In [1]: import numpy as np

In [2]: from numpy import linalg as LA

In [3]: np.set_printoptions(suppress=True, linewidth=160)

In [4]: s = 10 * 0.7 ** np.arange(6)

In [5]: q, _ = LA.qr(np.array([[0.2, 1.4, -0.5, 0.2, -0.7, 0.9],
   ...:     [0.4, -0.7, -1.1, 0.0, 0.0, -0.9],
   ...:     [-0.4, 1.3, 1.0, 1.3, -0.4, -0.2],
   ...:     [1.0, 0.4, 1.3, -0.2, -0.1, 0.7],
   ...:     [0.7, -0.5, -0.8, 0.4, -0.7, -0.1],
   ...:     [-1.2, -0.5, 0.6, -0.3, 0.2, 1.0]]))

In [6]: rng = np.random.default_rng(13048)

In [7]: A = rng.normal(size=(37, 6)) * s @ q

In [8]: print(A.round(2) + 0)
[[  1.46   6.52   0.09   2.93  -7.01  -9.92]
 [ -0.69  -4.24  -0.69   0.3    2.64   2.08]
 [ -5.71  -0.1   -1.76  12.3   -1.43   3.02]
 [  2.26   7.85  -3.89  -1.54  -2.41   0.31]
 [  2.95  -2.15  11.13  -7.44   8.92  -1.47]
 [  2.13  10.79   0.75  -0.95  -1.64  -8.89]
 [ -3.21  -8.36   7.45  -2.45   7.19   2.49]
 [  2.16   0.87   2.99   0.31   2.76  -4.73]
 [  0.52   7.3  -11.53   1.42  -4.67  -1.76]
 [  4.54   4.78  -2.83  -3.13   0.15   1.31]
 [ -4.5    6.32 -11.29   1.28  -2.5   14.55]
 [  3.37  -2.89  -1.59  -0.43  -1.54  -6.31]
 [ -2.06   5.03 -11.44  -3.62   1.48   7.99]
 [ -2.78   4.22   1.22  -3.34  -2.94   1.46]
 [  1.7   -4.7    9.14  -7.48   5.61  -7.95]
 [  5.69  19.03  -3.49   4.7   -5.43  -3.22]
 [  3.04   0.09  -2.09  -5.06  -0.48  -4.98]
 [ -4.23  13.76  -5.16   9.24 -11.89  -3.56]
 [ -1.64  -8.21   1.16  -0.96  -1.82  -4.62]
 [  1.62 -23.39  13.76   2.14  10.14  -5.11]
 [ -5.77  10.98 -11.92   3.68 -11.04   9.12]
 [  5.8    2.84   5.97   0.54   0.94  -9.41]
 [  3.12   3.62   5.44  -6.72   3.77   3.32]
 [  1.37  -4.58  -2.43  -4.8    4.9    9.5 ]
 [  1.63  -2.95  -5.96   0.25  -0.75  -0.37]
 [ -0.13   6.52  -0.19   0.88  -1.49  -2.62]
 [ -0.8    3.05  -5.03   0.9   -6.23   6.14]
 [  3.7    5.39   2.65  -6.59   3.69   1.59]
 [ -4.76   6.51  -8.7    0.28  -4.09   9.97]
 [ -1.08   3.13  -7.71   5.15  -4.63   2.85]
 [  6.2  -13.87   5.8   -5.86   3.63  -8.93]
 [  2.21   4.24  -0.09   1.97  -3.72  -5.82]
 [  3.91  -0.12   5.53  -4.86   0.21  -3.59]
 [  4.56 -12.65   1.35   0.     9.63  -7.72]
 [ -2.75  -2.02  11.09   3.7   -1.28  -5.16]
 [ -5.05   2.04  -1.17   1.67  -4.28   3.24]
 [  1.69   7.27  -1.68   3.72  -3.9   -3.79]]

In [9]: labels = A[:, 0] > np.median(A[:, 0])

In [10]: u = A[labels].mean(axis=0) - A[~labels].mean(axis=0)

In [11]: print(round((((A - A.mean(axis=0)) @ u > 0) == labels).mean(), 2))
0.76

In [12]: print(labels.astype(int))
[0 0 0 1 1 1 0 1 0 1 0 1 0 0 1 1 1 0 0 0 0 1 1 0 1 0 0 1 0 0 1 1 1 1 0 0 1]

In [13]: print(u.round(2))
[ 5.48  0.24  3.95 -3.76  3.13 -6.01]
